% python3 -q
>>> import numpy as np
>>> np.set_printoptions(precision=2, suppress=True, linewidth=100, legacy="1.25")
>>> arr = np.load("sample6.npy")
>>> print(arr)
[[ 0.36 -0.48  0.  ]
 [-0.48  0.64  0.  ]
 [ 0.    0.    0.  ]]
>>> # rank 1
>>> ev, vecs = np.linalg.eigh(arr)
>>> print(np.round(vecs.T @ vecs, 2) + 0)
[[1. 0. 0.]
 [0. 1. 0.]
 [0. 0. 1.]]
>>> print(np.unique(ev.round(6) + 0, return_counts=True)[1])
[2 1]
>>> print(np.round(np.linalg.eigvalsh(arr + -1 * np.eye(3)), 2) + 0)
[-1. -1.  0.]
>>> print(np.abs(vecs[:, -1]).round(6).argmax())
1
>>> print(np.round(np.linalg.eigvalsh(arr @ arr), 2) + 0)
[0. 0. 1.]
>>> print((ev > 1e-8).sum(), (ev < -1e-8).sum())
1 0
>>> print(np.round(np.linalg.svd(arr, compute_uv=False), 2) + 0)
[1. 0. 0.]
>>> print(vecs @ np.diag(ev) @ vecs.T)
[[ 0.36 -0.48  0.  ]
 [-0.48  0.64  0.  ]
 [ 0.    0.    0.  ]]
>>> def softmax(z):
...     e = np.exp(z - z.max(axis=-1, keepdims=True))
...     return e / e.sum(axis=-1, keepdims=True)
... 
>>> print(softmax(arr[2]))
[0.33 0.33 0.33]
>>> scores = arr @ arr.T / np.sqrt(3)
>>> print(softmax(scores).round(6).argmax(axis=1))
[0 1 0]
>>> print(softmax(scores + np.triu(np.full(scores.shape, -np.inf), 1)))
[[1.   0.   0.  ]
 [0.34 0.66 0.  ]
 [0.33 0.33 0.33]]
>>> rng = np.random.default_rng(790)
>>> lab = rng.permutation(3)
>>> print(lab)
[0 1 2]
>>> M2 = arr[lab][:, lab]
>>> print(M2)
[[ 0.36 -0.48  0.  ]
 [-0.48  0.64  0.  ]
 [ 0.    0.    0.  ]]
>>> print(np.sort(np.abs(np.linalg.eigvals(M2))))
[0. 0. 1.]
>>> print(np.trace(M2))
1.0
>>> print(np.allclose(M2, arr))
True
>>> print(np.diag(M2))
[0.36 0.64 0.  ]
